$ python -q
>>> import numpy as np
>>> from numpy import linalg as LA
>>> np.set_printoptions(precision=2, suppress=True, linewidth=100)
>>> def rnd(a):
...     return np.round(a, 2) + 0
... 
>>> M = np.loadtxt("data.csv", delimiter=",")
>>> M
array([[ 1.86,  1.77,  1.12, -0.43,  1.81,  1.29,  0.77,  0.75,  0.45, -0.73,  0.31,  0.37],
       [ 0.84,  1.83,  1.04, -1.07,  0.5 , -0.03,  0.91,  0.3 ,  0.99, -1.31,  0.44,  0.65],
       [ 0.1 ,  0.76,  0.06, -0.58, -0.21, -0.39,  0.48, -0.13,  0.82, -0.54,  0.19,  0.31],
       [ 0.94,  0.76, -1.34, -0.06,  0.41,  0.39,  0.72, -0.39,  1.66,  0.46,  0.01,  0.01],
       [-0.56,  0.91,  0.98, -1.11, -0.82, -1.14,  0.43, -0.04,  0.49, -1.37,  0.36,  0.6 ],
       [ 2.56,  3.19,  0.12, -1.19,  1.72,  0.99,  1.87,  0.24,  2.71, -1.03,  0.54,  0.75],
       [-0.64, -0.31, -0.92, -0.09, -0.92, -0.75,  0.05, -0.56,  0.65,  0.23, -0.06, -0.03],
       [ 2.2 ,  4.51,  5.48, -2.63,  2.26,  0.63,  1.59,  2.02, -0.05, -4.27,  1.24,  1.75],
       [ 0.76,  1.45, -0.16, -0.77,  0.22, -0.09,  0.93, -0.14,  1.57, -0.61,  0.28,  0.43],
       [-0.76, -0.25, -0.06, -0.23, -0.84, -0.78, -0.09, -0.26,  0.05, -0.21,  0.02,  0.08],
       [-1.8 , -2.43,  0.06,  0.99, -1.08, -0.54, -1.47, -0.06, -2.25,  0.81, -0.42, -0.6 ]])
>>> rnd(np.trace(LA.pinv(M) @ M))
np.float64(3.0)
>>> LA.lstsq(M[:-1].T, M[-1])[2]
np.int32(3)
>>> LA.cond(M) > 100
np.True_
>>> LA.matrix_rank(M, rtol=0.1)
np.int64(3)
>>> out = np.array([[5, -3],
...     [3, -1],
...     [-4, 1],
...     [4, -3],
...     [-3, 4],
...     [2, -2],
...     [-3, -2],
...     [2, 2],
...     [3, 1],
...     [-1, 5],
...     [1, -2],
...     [2, 3]])
>>> np.vstack([M, out.T]).shape
(13, 12)
>>> rnd(np.einsum("ij,ij->i", M, M))
array([15.1 , 10.76,  2.47,  7.22,  8.1 , 34.91,  3.57, 97.08,  7.34,  2.14, 20.01])
>>> rnd(np.einsum("ij->j", M))
array([ 5.5 , 12.19,  6.38, -7.17,  3.05, -0.42,  6.19,  1.73,  7.09, -8.57,  2.91,  4.32])
>>> LA.matrix_rank(np.vstack([M, out.T]))
np.int64(5)
>>> Uu, sigma, vt = LA.svd(M)
>>> np.argmax(sigma[:-1] / (sigma[1:] + 1e-6)) + 1
np.int64(3)
>>> rnd(sigma)
array([12.61,  5.98,  3.74,  0.  ,  0.  ,  0.  ,  0.  ,  0.  ,  0.  ,  0.  ,  0.  ])
>>> out = Uu[:, :3] @ np.diag(sigma[:3]) @ vt[:3]
>>> LA.matrix_rank(M, rtol=0.05)
np.int64(3)
>>> rnd(LA.norm(M - out) / LA.norm(M))
np.float64(0.0)
>>> rnd(np.abs(M - out).max())
np.float64(0.0)
>>> rnd(out)
array([[ 1.86,  1.77,  1.12, -0.43,  1.81,  1.29,  0.77,  0.75,  0.45, -0.73,  0.31,  0.37],
       [ 0.84,  1.83,  1.04, -1.07,  0.5 , -0.03,  0.91,  0.3 ,  0.99, -1.31,  0.44,  0.65],
       [ 0.1 ,  0.76,  0.06, -0.58, -0.21, -0.39,  0.48, -0.13,  0.82, -0.54,  0.19,  0.31],
       [ 0.94,  0.76, -1.34, -0.06,  0.41,  0.39,  0.72, -0.39,  1.66,  0.46,  0.01,  0.01],
       [-0.56,  0.91,  0.98, -1.11, -0.82, -1.14,  0.43, -0.04,  0.49, -1.37,  0.36,  0.6 ],
       [ 2.56,  3.19,  0.12, -1.19,  1.72,  0.99,  1.87,  0.24,  2.71, -1.03,  0.54,  0.75],
       [-0.64, -0.31, -0.92, -0.09, -0.92, -0.75,  0.05, -0.56,  0.65,  0.23, -0.06, -0.03],
       [ 2.2 ,  4.51,  5.48, -2.63,  2.26,  0.63,  1.59,  2.02, -0.05, -4.27,  1.24,  1.75],
       [ 0.76,  1.45, -0.16, -0.77,  0.22, -0.09,  0.93, -0.14,  1.57, -0.61,  0.28,  0.43],
       [-0.76, -0.25, -0.06, -0.23, -0.84, -0.78, -0.09, -0.26,  0.05, -0.21,  0.02,  0.08],
       [-1.8 , -2.43,  0.06,  0.99, -1.08, -0.54, -1.47, -0.06, -2.25,  0.81, -0.42, -0.6 ]])
>>> rnd(LA.norm(M - out, 2)), rnd(sigma[3])
(np.float64(0.0), np.float64(0.0))
>>> J = np.load("test16.npy")
>>> J
array([[0, 0, 0, 1, 1, 1, 1],
       [0, 0, 0, 1, 1, 1, 1],
       [0, 0, 0, 0, 0, 0, 0],
       [1, 1, 0, 0, 0, 1, 0],
       [1, 1, 0, 0, 0, 1, 1],
       [1, 1, 0, 1, 1, 0, 1],
       [1, 1, 0, 0, 1, 1, 0]])
>>> rnd(LA.norm(J, 2) / LA.norm(J))
np.float64(0.83)
>>> [round(float(x), 2) for x in LA.svd(J, compute_uv=False)[:3]]
[4.07, 2.18, 1.24]
>>> LA.cond(J) > 100
np.True_
>>> np.argsort(-LA.norm(J, axis=0).round(6), kind="stable")[:3]
array([5, 0, 1])
>>> J.sum(axis=1)
array([4, 4, 0, 3, 4, 5, 4])
>>> LA.matrix_rank(J)
np.int64(5)
>>> rnd(J.mean(axis=0))
array([0.57, 0.57, 0.  , 0.43, 0.57, 0.71, 0.57])
>>> J.sum(axis=0)
array([4, 4, 0, 3, 4, 5, 4])
>>> J @ J
array([[4, 4, 0, 1, 2, 3, 2],
       [4, 4, 0, 1, 2, 3, 2],
       [0, 0, 0, 0, 0, 0, 0],
       [1, 1, 0, 3, 3, 2, 3],
       [2, 2, 0, 3, 4, 3, 3],
       [3, 3, 0, 2, 3, 5, 3],
       [2, 2, 0, 3, 3, 3, 4]])
>>> low = np.diag(J.sum(axis=1)) - J
>>> rnd(LA.eigvalsh(low))
array([0., 0., 3., 4., 5., 6., 6.])
>>> low
array([[ 4,  0,  0, -1, -1, -1, -1],
       [ 0,  4,  0, -1, -1, -1, -1],
       [ 0,  0,  0,  0,  0,  0,  0],
       [-1, -1,  0,  3,  0, -1,  0],
       [-1, -1,  0,  0,  4, -1, -1],
       [-1, -1,  0, -1, -1,  5, -1],
       [-1, -1,  0,  0, -1, -1,  4]])
>>> LA.matrix_rank(low)
np.int64(5)
>>> (LA.eigvalsh(low) < 1e-8).sum()
np.int64(2)
>>> K = np.loadtxt("arr.csv", delimiter=",")
>>> K
array([[4., 3., 5., 3., 5., 3., 2., 1., 1., 2., 1., 1., 2.],
       [3., 0., 3., 2., 3., 0., 2., 4., 5., 1., 2., 4., 4.],
       [5., 3., 6., 3., 3., 1., 2., 1., 3., 2., 3., 5., 2.],
       [3., 2., 3., 2., 2., 3., 4., 6., 5., 1., 4., 4., 1.],
       [5., 3., 3., 2., 2., 5., 5., 2., 4., 1., 3., 1., 4.],
       [3., 0., 1., 3., 5., 0., 1., 3., 0., 1., 0., 2., 5.],
       [2., 2., 2., 4., 5., 1., 4., 1., 4., 2., 5., 1., 3.],
       [1., 4., 1., 6., 2., 3., 1., 0., 3., 5., 3., 3., 2.],
       [1., 5., 3., 5., 4., 0., 4., 3., 6., 2., 4., 3., 5.],
       [2., 1., 2., 1., 1., 1., 2., 5., 2., 2., 1., 1., 4.],
       [1., 2., 3., 4., 3., 0., 5., 3., 4., 1., 6., 1., 6.],
       [1., 4., 5., 4., 1., 2., 1., 3., 3., 1., 1., 2., 4.],
       [2., 4., 2., 1., 4., 5., 3., 2., 5., 4., 6., 4., 2.]])
>>> f, g = K[8], K[9]
>>> f @ g
np.float64(88.0)
>>> f @ f
np.float64(191.0)
>>> p = (f @ g) / (f @ f) * f
>>> rnd((g - p) @ f)
np.float64(0.0)
>>> rnd(p)
array([0.46, 2.3 , 1.38, 2.3 , 1.84, 0.  , 1.84, 1.38, 2.76, 0.92, 1.84, 1.38, 2.3 ])
>>> LA.matrix_rank(np.outer(f, g))
np.int64(1)
>>> rnd(LA.norm(f + g) ** 2 + LA.norm(f - g) ** 2)
np.float64(516.0)
>>> out = np.array([[1, 2, 2],
...     [0, 0, 0],
...     [2, 2, 2],
...     [0, 0, 0],
...     [0, 1, 1],
...     [1, 1, 1],
...     [2, 2, 0],
...     [1, 1, 0],
...     [1, 1, 0],
...     [2, 2, 1],
...     [2, 0, 0],
...     [1, 0, 1],
...     [0, 1, 0]])
>>> out.T @ K.T
array([[30., 32., 41., 45., 41., 14., 35., 30., 39., 25., 39., 27., 48.],
       [38., 34., 40., 39., 45., 25., 34., 26., 38., 29., 36., 29., 40.],
       [29., 20., 33., 22., 25., 16., 17., 17., 17., 13., 13., 18., 25.]])
>>> np.einsum("ik,kj->ji", K, out)
array([[30., 32., 41., 45., 41., 14., 35., 30., 39., 25., 39., 27., 48.],
       [38., 34., 40., 39., 45., 25., 34., 26., 38., 29., 36., 29., 40.],
       [29., 20., 33., 22., 25., 16., 17., 17., 17., 13., 13., 18., 25.]])
>>> np.vstack([K, out.T]).shape
(16, 13)
>>> rng = np.random.default_rng(59)
>>> z = rng.permutation(13)
>>> z
array([ 6,  2,  5,  4,  7,  0,  9, 10, 12,  3, 11,  8,  1])
>>> out = K[z][:, z]
>>> np.diag(out)
array([4., 6., 0., 2., 0., 4., 2., 6., 2., 2., 2., 6., 0.])
>>> np.allclose(out, K)
False
>>> np.all(LA.eigvalsh(K) > 0)
np.False_
>>> f = np.array([3, 2, 0, -3, 3, -3, 1, 1, -1])
>>> g = np.array([9, 6, 1, -4, 2, 0, 1, 5, 3])
>>> arr = f[:, None] + g[None, :]
>>> arr
array([[12,  9,  4, -1,  5,  3,  4,  8,  6],
       [11,  8,  3, -2,  4,  2,  3,  7,  5],
       [ 9,  6,  1, -4,  2,  0,  1,  5,  3],
       [ 6,  3, -2, -7, -1, -3, -2,  2,  0],
       [12,  9,  4, -1,  5,  3,  4,  8,  6],
       [ 6,  3, -2, -7, -1, -3, -2,  2,  0],
       [10,  7,  2, -3,  3,  1,  2,  6,  4],
       [10,  7,  2, -3,  3,  1,  2,  6,  4],
       [ 8,  5,  0, -5,  1, -1,  0,  4,  2]])
>>> np.argsort(-LA.norm(arr, axis=0).round(6), kind="stable")[:3]
array([0, 1, 7])
>>> rnd(LA.norm(arr, 2) / LA.norm(arr))
np.float64(0.95)
>>> LA.cond(arr) > 100
np.True_
>>> A = np.array([[7, -7, 0, 5, 0],
...     [0, 1, -7, -3, -5],
...     [0, 0, -7, 5, -5],
...     [0, 0, 0, -2, -4],
...     [0, 0, 0, 0, 3]])
>>> rnd(LA.norm(A[3] - A[4]))
np.float64(7.28)
>>> rnd(LA.norm(A, 2))
np.float64(12.62)
>>> rnd(LA.norm(A, axis=1))
array([11.09,  9.17,  9.95,  4.47,  3.  ])
>>> rnd(LA.norm(A) ** 2 / LA.norm(A, 2) ** 2)
np.float64(2.1)
>>> A[3] @ A[4]
np.int64(-12)
>>> LA.norm(A, axis=1).argmax()
np.int64(0)
>>> rnd(LA.norm(A, "nuc"))
np.float64(33.18)
>>> vals, evecs = LA.eig(A)
>>> np.prod(vals)
np.float64(294.0)
>>> A @ evecs[:, 0] - vals[0] * evecs[:, 0]
array([0., 0., 0., 0., 0.])
>>> vals
array([ 7.,  1., -7., -2.,  3.])
>>> Uu, sigma, vt = LA.svd(A)
>>> np.argmax(sigma[:-1] / (sigma[1:] + 1e-6)) + 1
np.int64(4)
>>> out = Uu[:, :4] @ np.diag(sigma[:4]) @ vt[:4]
>>> rnd(LA.norm(A - out, 2)), rnd(sigma[4])
(np.float64(0.11), np.float64(0.11))
>>> LA.matrix_rank(out)
np.int64(4)
>>> rnd(np.abs(A - out).max())
np.float64(0.06)
>>> rnd(out)
array([[ 7.  , -7.  ,  0.  ,  5.  ,  0.  ],
       [-0.01,  0.99, -7.  , -3.  , -5.  ],
       [ 0.01,  0.01, -7.  ,  5.  , -5.  ],
       [ 0.04,  0.05,  0.01, -1.99, -4.  ],
       [ 0.06,  0.06,  0.01,  0.01,  3.  ]])
>>> rnd(LA.norm(A - out) / LA.norm(A))
np.float64(0.01)
>>> LA.matrix_rank(A, rtol=0.05)
np.int64(4)
>>> out = np.array([[1, 1, -2], [2, 2, -1], [0, 1, 0], [-2, 1, -2], [0, 1, 1]])
>>> np.einsum("ij,ij->i", A, A)
array([123,  84,  99,  20,   9])
>>> A @ out
array([[-17,  -2, -17],
       [  8, -13,   0],
       [-10,  -7, -15],
       [  4,  -6,   0],
       [  0,   3,   3]])
>>> np.einsum("ik,kj->ji", A, out)
array([[-17,   8, -10,   4,   0],
       [ -2, -13,  -7,  -6,   3],
       [-17,   0, -15,   0,   3]])
>>> LA.matrix_rank(A @ out)
np.int64(3)
>>> out @ A
Traceback (most recent call last):
  File "<python-input-94>", line 1, in <module>
    out @ A
    ~~~~^~~
ValueError: matmul: Input operand 1 has a mismatch in its core dimension 0, with gufunc signature (n?,k),(k,m?)->(n?,m?) (size 5 is different from 3)
>>> np.einsum("ik,kj->ij", A, out)
array([[-17,  -2, -17],
       [  8, -13,   0],
       [-10,  -7, -15],
       [  4,  -6,   0],
       [  0,   3,   3]])
>>> out.T @ A.T
array([[-17,   8, -10,   4,   0],
       [ -2, -13,  -7,  -6,   3],
       [-17,   0, -15,   0,   3]])
>>> np.vstack([A, out.T]).shape
(8, 5)
